% ipython --no-banner

In [1]: import numpy as np

In [2]: np.set_printoptions(precision=2, suppress=True, linewidth=160, legacy="1.25")

In [3]: rnd = lambda a: np.round(a, 2) + 0

In [4]: feats = np.loadtxt("w.csv", delimiter=",")

In [5]: print(rnd(feats))
[[0.03 0.13 0.03 0.03 0.08 0.03]
 [0.13 0.66 0.13 0.13 0.39 0.13]
 [0.03 0.13 0.03 0.03 0.08 0.03]
 [0.03 0.13 0.03 0.03 0.08 0.03]
 [0.08 0.39 0.08 0.08 0.24 0.08]
 [0.03 0.13 0.03 0.03 0.08 0.03]]

In [6]: rng = np.random.default_rng(391)

In [7]: idx = rng.permutation(6)

In [8]: print(idx)
[4 2 5 0 3 1]

In [9]: B = feats[idx][:, idx]

In [10]: print(rnd(np.diag(B)))
[0.24 0.03 0.03 0.03 0.03 0.66]

In [11]: print(rnd(np.sort(np.abs(np.linalg.eigvals(B)))))
[0. 0. 0. 0. 0. 1.]

In [12]: print(rnd(np.linalg.det(B)), rnd(np.linalg.det(feats[idx])))
0.0 0.0

In [13]: E = np.array([[-2, 0, 0, 0, 0],
    ...:     [-2, 1, 0, 0, 0],
    ...:     [-2, 2, 1, 0, 0],
    ...:     [0, -1, 0, -1, 0],
    ...:     [0, -1, 1, -2, 0]])

In [14]: r = np.linalg.matrix_rank(E)

In [15]: print(r)
4

In [16]: ns = np.linalg.svd(E)[2][r:].T

In [17]: print(np.allclose(E @ ns, 0))
True

In [18]: print(E @ ns)
[[0.]
 [0.]
 [0.]
 [0.]
 [0.]]

In [19]: print([int(np.linalg.matrix_rank(E[:i])) for i in range(1, len(E) + 1)])
[1, 2, 3, 4, 4]

In [20]: U, sigma, Vt = np.linalg.svd(E)

In [21]: evecs = Vt[:(sigma > 1e-8).sum()]

In [22]: x = E[4] + -3 * E[3] + rng.integers(2) * np.eye(5)[3]

In [23]: print(x)
[0. 2. 1. 2. 0.]

In [24]: print(rnd(np.diag(evecs.T @ evecs)))
[1. 1. 1. 1. 0.]

In [25]: print(rnd(np.linalg.norm(x - evecs.T @ evecs @ x)))
0.0

In [26]: print(rnd(evecs.T @ evecs))
[[1. 0. 0. 0. 0.]
 [0. 1. 0. 0. 0.]
 [0. 0. 1. 0. 0.]
 [0. 0. 0. 1. 0.]
 [0. 0. 0. 0. 0.]]

In [27]: print(np.linalg.matrix_rank(np.vstack([E, x])))
4

In [28]: print(np.linalg.matrix_power(E, 4))
[[16  0  0  0  0]
 [10  1  0  0  0]
 [-2  8  1  0  0]
 [10  0  0  1  0]
 [ 8  7  1  2  0]]

In [29]: print((E - E.T) / 2)
[[ 0.   1.   1.   0.   0. ]
 [-1.   0.  -1.   0.5  0.5]
 [-1.   1.   0.   0.  -0.5]
 [ 0.  -0.5  0.   0.   1. ]
 [ 0.  -0.5  0.5 -1.   0. ]]

In [30]: print(rnd(np.linalg.det(E)))
0.0

In [31]: print(np.allclose(E, E.T))
False

In [32]: idx = rng.permutation(5)

In [33]: print(idx)
[4 0 3 1 2]

In [34]: B = E[idx][:, idx]

In [35]: print(rnd(np.linalg.det(B)), rnd(np.linalg.det(E[idx])))
0.0 0.0

In [36]: print(np.trace(B))
-1

In [37]: W0 = np.loadtxt("m.csv", delimiter=",")

In [38]: print(W0)
[[  1.07   1.87  -8.93   2.04]
 [ -4.55 -15.86  12.66 -13.71]
 [  8.56   0.98   9.17  11.98]
 [  8.73  -3.6   -2.67  -3.59]
 [  7.99   9.85   2.3    0.18]
 [  5.99 -12.11 -11.86  -3.27]
 [ -2.24  -4.69   0.87   8.12]
 [-17.77   5.16 -19.14   6.53]
 [  0.04  12.65  16.74   7.35]
 [  0.41  -6.85  14.29   3.67]
 [  2.04   0.55   3.29  -6.  ]
 [-10.82   1.6    5.18  -0.79]
 [-27.38  -1.3  -14.34 -12.93]
 [ 23.62  -3.14   2.11   3.31]
 [ -4.79   5.4   11.88  -8.79]
 [ -3.85   9.88  15.05  -1.8 ]
 [  3.64  -0.39  20.04  -0.08]
 [ -2.86  -4.54  -6.33 -15.25]
 [ -7.6   10.07   3.43  -6.98]
 [  9.74  -0.76  -7.24  -4.91]
 [ 10.98  -7.79   1.98  14.76]
 [ -4.2    6.25  -8.77  -2.76]
 [  0.87 -16.42   3.83   0.98]
 [ -8.83 -16.17 -22.28   2.  ]
 [ -0.18 -11.2    0.02   3.32]
 [-13.08  -2.29  10.58  -6.73]
 [ -9.23  -0.74  -0.13 -33.21]
 [  2.13   1.04  -8.19  -6.25]
 [  3.94  13.23 -11.77  -1.45]
 [ -3.8    6.55  -0.59  -3.19]
 [ 18.73   1.57 -10.73   1.89]]

In [39]: d = np.linalg.norm(W0[:, None] - W0[None], axis=-1)

In [40]: print(np.linalg.matrix_rank(d ** 2))
6

In [41]: print(d.mean(axis=1).argmax())
26

In [42]: print(d[29].round(6).argsort(kind="stable")[:4])
[29 18 21 10]

In [43]: print(rnd(d[:5, :5]))
[[ 0.   32.56 21.98 12.63 15.53]
 [32.56  0.   33.58 25.77 33.44]
 [21.98 33.58  0.   20.09 16.29]
 [12.63 25.77 20.09  0.   14.84]
 [15.53 33.44 16.29 14.84  0.  ]]

In [44]: print(np.flatnonzero(d[29] < d.mean() / 2))
[ 0 10 11 18 21 27 29]

In [45]: print(np.linalg.norm(W0, axis=1).argmax())
26

In [46]: print(rnd(W0[21] @ W0[25]))
-33.59

In [47]: print(rnd(np.linalg.norm(W0[21], 1)), rnd(np.linalg.norm(W0[21], np.inf)))
21.98 8.77

In [48]: print(rnd(np.linalg.norm(W0) ** 2 / np.linalg.norm(W0, 2) ** 2))
2.65

In [49]: print(rnd(np.linalg.norm(W0, 1)), rnd(np.linalg.norm(W0, np.inf)))
266.39 55.95

In [50]: M = np.load("run7.npy")

In [51]: print(M)
[[ 0  2 -1]
 [-2  0 -2]
 [ 1  2  0]]

In [52]: print((M - M.T) / 2)
[[ 0.  2. -1.]
 [-2.  0. -2.]
 [ 1.  2.  0.]]

In [53]: print(M @ M)
[[-5 -2 -4]
 [-2 -8  2]
 [-4  2 -5]]

In [54]: print(rnd(np.linalg.det(M)))
0.0

In [55]: print(rnd(np.sort(np.abs(np.linalg.eigvals(M)))))
[0. 3. 3.]

In [56]: print((M + M.T) / 2)
[[0. 0. 0.]
 [0. 0. 0.]
 [0. 0. 0.]]

In [57]: print(np.linalg.matrix_power(M, 2))
[[-5 -2 -4]
 [-2 -8  2]
 [-4  2 -5]]

In [58]: print(np.abs(np.diag(np.linalg.qr(M)[1])) > 1e-9)
[ True  True False]

In [59]: print(rnd(np.trace(np.linalg.pinv(M) @ M)))
2.0

In [60]: print(np.unique(M.round(6), axis=0).shape)
(3, 3)

In [61]: print(np.kron(np.eye(2, dtype=int), M))
[[ 0  2 -1  0  0  0]
 [-2  0 -2  0  0  0]
 [ 1  2  0  0  0  0]
 [ 0  0  0  0  2 -1]
 [ 0  0  0 -2  0 -2]
 [ 0  0  0  1  2  0]]

In [62]: print(rnd(np.linalg.det(M[::-1])))
0.0

In [63]: print(rnd(np.linalg.eigvals(M).sum().real))
0.0

In [64]: P = np.triu(np.array([[-1, -1, -1], [-3, -1, -2], [-1, -3, 1]]), 1) + np.eye(3)

In [65]: B = P @ M @ np.linalg.inv(P)

In [66]: print(B)
[[  1.   1.   4.]
 [ -4.  -8. -22.]
 [  1.   3.   7.]]

In [67]: arr = np.array([[-5, 0, 0, 0], [0, -7, 0, 0], [0, 0, 2, 0], [0, 0, 0, -6]])

In [68]: u = np.array([0, 2, 2, 2])

In [69]: B = arr + np.outer(u, np.eye(4)[0])

In [70]: print(np.linalg.matrix_rank(B - arr))
1

In [71]: print(np.linalg.matrix_rank(np.linalg.inv(B) - np.linalg.inv(arr), tol=1e-8))
1

In [72]: print(rnd(np.linalg.det(B) / np.linalg.det(arr)), rnd(1 + np.linalg.solve(arr, u)[0]))
1.0 1.0

In [73]: idx = rng.permutation(4)

In [74]: B = arr[:, idx] * rng.choice([-1, 1], 4)

In [75]: print(B)
[[ 5  0  0  0]
 [ 0 -7  0  0]
 [ 0  0 -2  0]
 [ 0  0  0 -6]]

In [76]: U, _, Vt = np.linalg.svd(arr.T @ B)

In [77]: print(rnd(np.linalg.lstsq(arr, B)[0]))
[[-1.  0.  0.  0.]
 [ 0.  1.  0.  0.]
 [ 0.  0. -1.  0.]
 [ 0.  0.  0.  1.]]

In [78]: print(U @ Vt)
[[-1.  0.  0.  0.]
 [ 0.  1.  0.  0.]
 [ 0.  0. -1.  0.]
 [ 0.  0.  0.  1.]]

In [79]: print(idx)
[0 1 2 3]

In [80]: x = np.array([0, 1, -2, 0])

In [81]: h1 = np.maximum(arr @ x, 0)

In [82]: print(np.flatnonzero(h1 > 1e-9))
[]

In [83]: print(rnd(np.tanh(arr @ x)))
[ 0. -1. -1.  0.]

In [84]: print(arr @ arr)
[[25  0  0  0]
 [ 0 49  0  0]
 [ 0  0  4  0]
 [ 0  0  0 36]]

In [85]: print((np.linalg.matrix_power((arr != 0) + (arr.T != 0) + np.eye(4), 4) > 0).astype(int))
[[1 0 0 0]
 [0 1 0 0]
 [0 0 1 0]
 [0 0 0 1]]

In [86]: print(rnd(np.linalg.det(arr)))
-420.0

In [87]: print(np.flatnonzero(np.linalg.matrix_power((arr != 0) + (arr.T != 0) + np.eye(4), 4)[3]))
[3]

In [88]: print((arr != 0).astype(int))
[[1 0 0 0]
 [0 1 0 0]
 [0 0 1 0]
 [0 0 0 1]]

In [89]: data = np.load("x.npy")

In [90]: print(data)
[[0. 0. 0. 2. 3.]
 [0. 0. 0. 1. 0.]
 [0. 0. 0. 1. 0.]
 [2. 1. 1. 0. 0.]
 [3. 0. 0. 0. 0.]]

In [91]: ev, evecs = np.linalg.eigh(data)

In [92]: x = np.array([-3, 0, 2, 1, 0])

In [93]: print(np.abs(data).sum(axis=1).max(), rnd(np.abs(ev).max()))
5.0 3.7

In [94]: print(rnd(evecs * np.maximum(ev, 0) @ evecs.T))
[[1.78 0.21 0.21 1.   1.5 ]
 [0.21 0.32 0.32 0.5  0.  ]
 [0.21 0.32 0.32 0.5  0.  ]
 [1.   0.5  0.5  1.06 0.62]
 [1.5  0.   0.   0.62 1.37]]

In [95]: print((np.sign(evecs[:, -1].round(6)) == np.sign(evecs[0, -1].round(6))).astype(int))
[1 1 1 1 1]

In [96]: print(x @ data @ x)
-8.0

In [97]: print(rnd(np.linalg.norm(data, 2) / np.linalg.norm(data)))
0.68

In [98]: print([round(float(x), 2) for x in np.linalg.svd(data, compute_uv=False)[:3]])
[3.7, 3.7, 1.15]

In [99]: print(np.linalg.matrix_rank(data, rtol=0.1))
4

In [100]: idx = rng.permutation(5)

In [101]: print(idx)
[0 2 1 4 3]

In [102]: B = data[idx][:, idx]

In [103]: print(np.trace(B))
0.0

In [104]: print(np.allclose(B, data))
False
